$ python -q
>>> import numpy as np
>>> np.set_printoptions(precision=3, suppress=True, linewidth=160, sign=" ")
>>> def tidy(a):
...     return np.round(a, 3) + 0
... 
>>> mat = np.load("case0.npy")
>>> print(tidy(mat))
[[ 0.008  0.008  0.039  0.023  0.023  0.039  0.039  0.023 -0.039]
 [ 0.008  0.008  0.039  0.023  0.023  0.039  0.039  0.023 -0.039]
 [ 0.039  0.039  0.194  0.116  0.116  0.194  0.194  0.116 -0.194]
 [ 0.023  0.023  0.116  0.07   0.07   0.116  0.116  0.07  -0.116]
 [ 0.023  0.023  0.116  0.07   0.07   0.116  0.116  0.07  -0.116]
 [ 0.039  0.039  0.194  0.116  0.116  0.194  0.194  0.116 -0.194]
 [ 0.039  0.039  0.194  0.116  0.116  0.194  0.194  0.116 -0.194]
 [ 0.023  0.023  0.116  0.07   0.07   0.116  0.116  0.07  -0.116]
 [-0.039 -0.039 -0.194 -0.116 -0.116 -0.194 -0.194 -0.116  0.194]]
>>> vals, vecs = np.linalg.eigh(mat)
>>> x0 = np.array([0, -3, 2, 3, 0, -3, 2, 0, 1])
>>> (np.sign(vecs[:, -1].round(6)) == np.sign(vecs[0, -1].round(6))).astype(int)
array([ 1,  1,  1,  1,  1,  1,  1,  1,  0])
>>> tidy(np.abs(mat).sum(axis=1).max()), np.abs(vals).max()
(np.float64(1.202), np.float64(1.0))
>>> x0 = np.array([1, 3, -1, 0, 4, 4, 3, 0, 4])
>>> (x0 - mat @ x0) @ (mat @ x0)
np.float64(0.0)
>>> print(tidy(mat @ x0))
[ 0.202  0.202  1.008  0.605  0.605  1.008  1.008  0.605 -1.008]
>>> print(tidy(mat @ mat @ x0))
[ 0.202  0.202  1.008  0.605  0.605  1.008  1.008  0.605 -1.008]
>>> B = np.array([[1, 1], [1, -1]])
>>> rng = np.random.default_rng(9931)
>>> A = np.kron(B, np.kron(B, B))[rng.permutation(8)][:4]
>>> A
array([[ 1, -1,  1, -1, -1,  1, -1,  1],
       [ 1,  1, -1, -1,  1,  1, -1, -1],
       [ 1,  1, -1, -1, -1, -1,  1,  1],
       [ 1, -1,  1, -1,  1, -1,  1, -1]])
>>> W1 = np.array([[0, 7], [3, 6], [4, 6], [5, 8], [9, 1], [9, 3], [5, 4], [3, 6]])
>>> beta = np.array([2, 0])
>>> H = np.maximum(A @ W1 + beta, 0)
>>> (H > 0).astype(int)
array([[ 0,  1],
       [ 1,  0],
       [ 0,  1],
       [ 0,  0]])
>>> np.linalg.matrix_rank(H)
np.int64(2)
>>> (H > 0).mean(axis=0)
array([ 0.25,  0.5 ])
>>> print(H)
[[ 0  3]
 [ 6  0]
 [ 0  5]
 [ 0  0]]
>>> basis = np.array([[0, 3], [1, 2]])
>>> W1 @ basis
array([[  7,  14],
       [  6,  21],
       [  6,  24],
       [  8,  31],
       [  1,  29],
       [  3,  33],
       [  4,  23],
       [  6,  21]])
